% ipython --no-banner

In [1]: import numpy as np

In [2]: import numpy.linalg as la

In [3]: np.set_printoptions(precision=2, suppress=True, linewidth=200)

In [4]: def rd(a):
   ...:     return np.round(a, 2) + 0
   ...: 

In [5]: F = np.load("x.npy")

In [6]: F
Out[6]: 
array([[ 3,  1,  0],
       [ 3,  2,  2],
       [ 4,  5,  2],
       [ 5,  6,  2],
       [ 7,  8,  5],
       [ 8,  9,  8],
       [ 8, 12,  8],
       [10, 12, 10],
       [12, 13, 10],
       [14, 16, 12],
       [15, 17, 14],
       [15, 19, 15],
       [15, 20, 18],
       [15, 23, 19],
       [17, 23, 21],
       [18, 23, 21],
       [19, 26, 21],
       [19, 28, 24],
       [21, 30, 24],
       [22, 31, 24],
       [23, 33, 26],
       [23, 35, 29],
       [24, 38, 32],
       [24, 39, 32],
       [25, 39, 33]])

In [7]: Uu, sigma, Vt = la.svd(F)

In [8]: rd(sigma)
Out[8]: array([171.99,   8.58,   4.36])

In [9]: B = Uu[:, :1] @ np.diag(sigma[:1]) @ Vt[:1]

In [10]: rd(np.abs(F - B).max())
Out[10]: np.float64(2.54)

In [11]: rd(la.norm(F - B) / la.norm(F))
Out[11]: np.float64(0.06)

In [12]: rd(la.norm(F - B, 2)), rd(sigma[1])
Out[12]: (np.float64(8.58), np.float64(8.58))

In [13]: Xs = (F - F.mean(axis=0)) / F.std(axis=0)

In [14]: np.argwhere(np.abs(Xs) > 2)
Out[14]: array([], shape=(0, 2), dtype=int64)

In [15]: rd(Xs.std(axis=0))
Out[15]: array([1., 1., 1.])

In [16]: coef = la.lstsq(np.delete(Xs, 2, axis=1), Xs[:, 2])[0]

In [17]: np.abs(coef).argmax()
Out[17]: np.int64(1)

In [18]: rd(1 - np.var(Xs[:, 2] - np.delete(Xs, 2, axis=1) @ coef))
Out[18]: np.float64(0.99)

In [19]: data = np.array([[2, 3, -3],
    ...:     [7, 0, -5],
    ...:     [7, -3, 0],
    ...:     [9, -2, -4],
    ...:     [10, 0, -4],
    ...:     [6, 2, -7],
    ...:     [6, -2, -7],
    ...:     [3, -6, -4],
    ...:     [3, -7, -3],
    ...:     [6, -11, -8],
    ...:     [7, -16, -11],
    ...:     [5, -19, -7],
    ...:     [3, -15, -7]])

In [20]: x = np.array([1, 0, 2])

In [21]: y = data @ x

In [22]: rd(la.pinv(data) @ data)
Out[22]: 
array([[1., 0., 0.],
       [0., 1., 0.],
       [0., 0., 1.]])

In [23]: rd(la.solve(data.T @ data, data.T @ y))
Out[23]: array([1., 0., 2.])

In [24]: y
Out[24]: array([ -4,  -3,   7,   1,   2,  -8,  -8,  -5,  -3, -10, -15,  -9, -11])

In [25]: rng = np.random.default_rng(99)

In [26]: y = y + 0.02 * rng.normal(size=13)

In [27]: rd(y)
Out[27]: array([ -4.  ,  -3.01,   7.  ,   1.01,   1.96,  -7.97,  -8.01,  -5.01,  -3.02,  -9.98, -14.99,  -8.98, -10.98])

In [28]: coef, *_ = la.lstsq(data, y)

In [29]: [round(float(la.norm(la.solve(data.T @ data + lam * np.eye(3), data.T @ y))), 2) for lam in (0, 1, 10, 100)]
Out[29]: [2.23, 2.19, 1.89, 0.91]

In [30]: z = data[:, 2] > np.median(data[:, 2])

In [31]: r0 = data[z].mean(axis=0) - data[~z].mean(axis=0)

In [32]: ((data - data.mean(axis=0)) @ r0 > 0).astype(int)
Out[32]: array([1, 1, 1, 1, 1, 1, 1, 1, 1, 0, 0, 0, 0])

In [33]: rd(r0)
Out[33]: array([-0.05,  6.21,  4.43])

In [34]: rd((((data - data.mean(axis=0)) @ r0 > 0) == z).mean())
Out[34]: np.float64(0.77)

In [35]: la.norm(data, axis=1).argmax()
Out[35]: np.int64(11)

In [36]: rd(la.norm(data, 1)), rd(la.norm(data, np.inf))
Out[36]: (np.float64(86.0), np.float64(34.0))

In [37]: rd(la.norm(data, axis=1))
Out[37]: array([ 4.69,  8.6 ,  7.62, 10.05, 10.77,  9.43,  9.43,  7.81,  8.19, 14.87, 20.64, 20.86, 16.82])

In [38]: rd(la.norm(data[12], 1)), rd(la.norm(data[12], np.inf))
Out[38]: (np.float64(25.0), np.float64(15.0))

In [39]: rd(la.norm(data, "nuc"))
Out[39]: np.float64(66.17)

In [40]: rd(la.norm(data[12] - data[11]))
Out[40]: np.float64(4.47)

In [41]: E = np.loadtxt("dump.csv", delimiter=",")

In [42]: E
Out[42]: 
array([[ 13.29,  -1.45,  14.88],
       [ 19.42,   0.  ,  -4.78],
       [-16.12,  -9.41,   7.19],
       [ 11.73,   3.26,  15.87],
       [  1.02,  -7.98, -18.31],
       [ 11.09,  15.49,  -6.09],
       [ -1.84,  19.55,  -3.8 ],
       [  5.29, -15.01, -12.11],
       [ 17.07,   3.55,  -9.8 ],
       [ -3.51,  10.05,  16.93],
       [  3.16, -16.72, -10.51],
       [-18.66,  -0.68,  -7.16],
       [  0.4 , -16.47, -11.33],
       [  7.12,  -1.52, -18.63],
       [  7.7 , -16.4 ,   8.47],
       [ -7.65, -17.14,  -6.91],
       [ -7.7 ,  13.18,  12.93],
       [  6.49, -18.78,   2.32],
       [  2.71,  17.84,   8.62],
       [ 17.36,  -0.2 ,   9.93],
       [  3.94, -13.11,  14.58],
       [-17.04,   9.69,   3.96],
       [ -5.84, -15.6 , -11.06],
       [-11.18,  15.29,   6.42],
       [  7.81,  14.41, -11.45],
       [ 11.04, -15.53,  -6.07],
       [ 19.33,   4.01,   3.22]])

In [43]: z = E[:, 0] > np.median(E[:, 0])

In [44]: r0 = E[z].mean(axis=0) - E[~z].mean(axis=0)

In [45]: rd(r0)
Out[45]: array([17.5 , -1.34, -1.21])

In [46]: ((E - E.mean(axis=0)) @ r0 > 0).astype(int)
Out[46]: array([1, 1, 0, 1, 0, 1, 0, 1, 1, 0, 1, 0, 0, 1, 1, 0, 0, 1, 0, 1, 1, 0, 0, 0, 1, 1, 1])

In [47]: np.argsort(-np.abs(r0).round(6), kind="stable")
Out[47]: array([0, 1, 2])

In [48]: rd((((E - E.mean(axis=0)) @ r0 > 0) == z).mean())
Out[48]: np.float64(0.93)

In [49]: Xs = E - E.mean(axis=0)

In [50]: Uu, sigma, Vt = la.svd(Xs, full_matrices=False)

In [51]: rd(np.abs(Vt[-1]))
Out[51]: array([0.02, 0.5 , 0.87])

In [52]: rd(Vt[0] * np.sign(Vt[0, np.abs(Vt[0]).argmax()]))
Out[52]: array([-0.1 ,  0.86,  0.5 ])

In [53]: np.searchsorted(np.cumsum(sigma ** 2) / (sigma ** 2).sum(), 0.9) + 1
Out[53]: np.int64(3)

In [54]: la.matrix_rank(Xs)
Out[54]: np.int64(3)

In [55]: rd((sigma ** 2).sum() ** 2 / (sigma ** 4).sum())
Out[55]: np.float64(2.8)

In [56]: dist = la.norm(E[:, None] - E[None], axis=-1)

In [57]: np.flatnonzero(dist[25] < dist.mean() / 2)
Out[57]: array([ 7, 10, 12, 17, 25])

In [58]: dist.mean(axis=1).argmax()
Out[58]: np.int64(21)

In [59]: dist.shape
Out[59]: (27, 27)

In [60]: np.unravel_index(dist.round(6).argmax(), dist.shape)
Out[60]: (np.int64(23), np.int64(25))

In [61]: rd(dist[:5, :5])
Out[61]: 
array([[ 0.  , 20.64, 31.42,  5.06, 35.98],
       [20.64,  0.  , 38.66, 22.28, 24.19],
       [31.42, 38.66,  0.  , 31.8 , 30.76],
       [ 5.06, 22.28, 31.8 ,  0.  , 37.54],
       [35.98, 24.19, 30.76, 37.54,  0.  ]])

In [62]: la.matrix_rank(dist ** 2)
Out[62]: np.int64(5)

In [63]: dist[25].round(6).argsort(kind="stable")[:4]
Out[63]: array([25,  7, 10, 17])

In [64]: B = np.c_[F[:, :1] @ np.array([[-6]]), np.array([1, -2, -3, -3, 1, 0, 3, 0, 0, -1, -1, -3, -1, 1, 3, -1, 2, -3, -1, -3, -2, 1, -3, 3, 3])]

In [65]: B
Out[65]: 
array([[ -18,    1],
       [ -18,   -2],
       [ -24,   -3],
       [ -30,   -3],
       [ -42,    1],
       [ -48,    0],
       [ -48,    3],
       [ -60,    0],
       [ -72,    0],
       [ -84,   -1],
       [ -90,   -1],
       [ -90,   -3],
       [ -90,   -1],
       [ -90,    1],
       [-102,    3],
       [-108,   -1],
       [-114,    2],
       [-114,   -3],
       [-126,   -1],
       [-132,   -3],
       [-138,   -2],
       [-138,    1],
       [-144,   -3],
       [-144,    3],
       [-150,    3]])

In [66]: rd(la.norm(B - F @ la.lstsq(F, B)[0], axis=0))
Out[66]: array([0.  , 9.87])

In [67]: W0 = np.diag(5 * np.array([-5, 5, -5])) + np.array([[0, 2, 7], [3, 7, 5], [6, 4, 2]])

In [68]: W0
Out[68]: 
array([[-25,   2,   7],
       [  3,  32,   5],
       [  6,   4, -23]])

In [69]: C2 = W0.T @ W0

In [70]: (W0 @ W0.T).shape
Out[70]: (3, 3)

In [71]: la.matrix_rank(C2)
Out[71]: np.int64(3)

In [72]: rd(la.eigvalsh(C2)[::-1])
Out[72]: array([1060.11,  936.33,  320.56])

In [73]: np.trace(C2), (W0 ** 2).sum()
Out[73]: (np.int64(2317), np.int64(2317))

In [74]: B = W0[0, 0] * W0[1:] - np.outer(W0[1:, 0], W0[0])

In [75]: B
Out[75]: 
array([[   0, -806, -146],
       [   0, -112,  533]])

In [76]: la.matrix_rank(B), la.matrix_rank(W0)
Out[76]: (np.int64(2), np.int64(3))

In [77]: W0[:, 0] / W0[0, 0]
Out[77]: array([ 1.  , -0.12, -0.24])

In [78]: rd(la.norm(B, axis=0))
Out[78]: array([  0.  , 813.74, 552.63])

In [79]: rd(la.norm(B[1] - B[0]))
Out[79]: np.float64(970.92)

In [80]: rd(la.norm(B) ** 2 / la.norm(B, 2) ** 2)
Out[80]: np.float64(1.44)

In [81]: rd(la.norm(B, "nuc"))
Out[81]: np.float64(1363.63)

In [82]: O = W0.astype(float).copy()

In [83]: for j in range(3):
    ...:     O[:, j] -= O[:, :j] @ (O[:, :j].T @ O[:, j])
    ...:     O[:, j] /= la.norm(O[:, j])
    ...: 

In [84]: rd(O)
Out[84]: 
array([[-0.97,  0.14, -0.22],
       [ 0.12,  0.98,  0.13],
       [ 0.23,  0.1 , -0.97]])

In [85]: rd(O.T @ W0)
Out[85]: 
array([[ 25.88,   2.7 , -11.51],
       [  0.  ,  32.2 ,   3.51],
       [  0.  ,   0.  ,  21.4 ]])

In [86]: feats = np.load("out14.npy")

In [87]: feats
Out[87]: 
array([[ 5, -2, -7],
       [ 5,  8, -5],
       [ 8, -6, -4],
       [-3,  4, -3]])

In [88]: C2 = feats.T @ feats

In [89]: la.matrix_rank(C2)
Out[89]: np.int64(3)

In [90]: np.diag(C2)
Out[90]: array([123, 120,  99])

In [91]: C2
Out[91]: 
array([[123, -30, -83],
       [-30, 120, -14],
       [-83, -14,  99]])

In [92]: B = feats[0, 0] * feats[1:] - np.outer(feats[1:, 0], feats[0])

In [93]: B
Out[93]: 
array([[  0,  50,  10],
       [  0, -14,  36],
       [  0,  14, -36]])

In [94]: np.flatnonzero(~B.round(6).any(axis=1))
Out[94]: array([], dtype=int64)

In [95]: feats[:, 0] / feats[0, 0]
Out[95]: array([ 1. ,  1. ,  1.6, -0.6])

In [96]: C2 = B.T @ B

In [97]: rd(la.eigvalsh(C2)[::-1])
Out[97]: array([3309.75, 2274.25,    0.  ])

In [98]: np.trace(C2), (B ** 2).sum()
Out[98]: (np.int64(5584), np.int64(5584))

In [99]: X = np.load("block9.npy")

In [100]: X
Out[100]: 
array([[ 7,  0,  0,  0],
       [ 0,  3,  0,  0],
       [ 0,  0, -9,  0],
       [ 0,  0,  0, -2]])

In [101]: z = rng.permutation(4)

In [102]: z
Out[102]: array([3, 1, 0, 2])

In [103]: B = X[z][:, z]

In [104]: np.trace(B)
Out[104]: np.int64(-1)

In [105]: rd(la.det(B)), rd(la.det(X[z]))
Out[105]: (np.float64(378.0), np.float64(378.0))

In [106]: rd(np.sort(np.abs(la.eigvals(B))))
Out[106]: array([2., 3., 7., 9.])
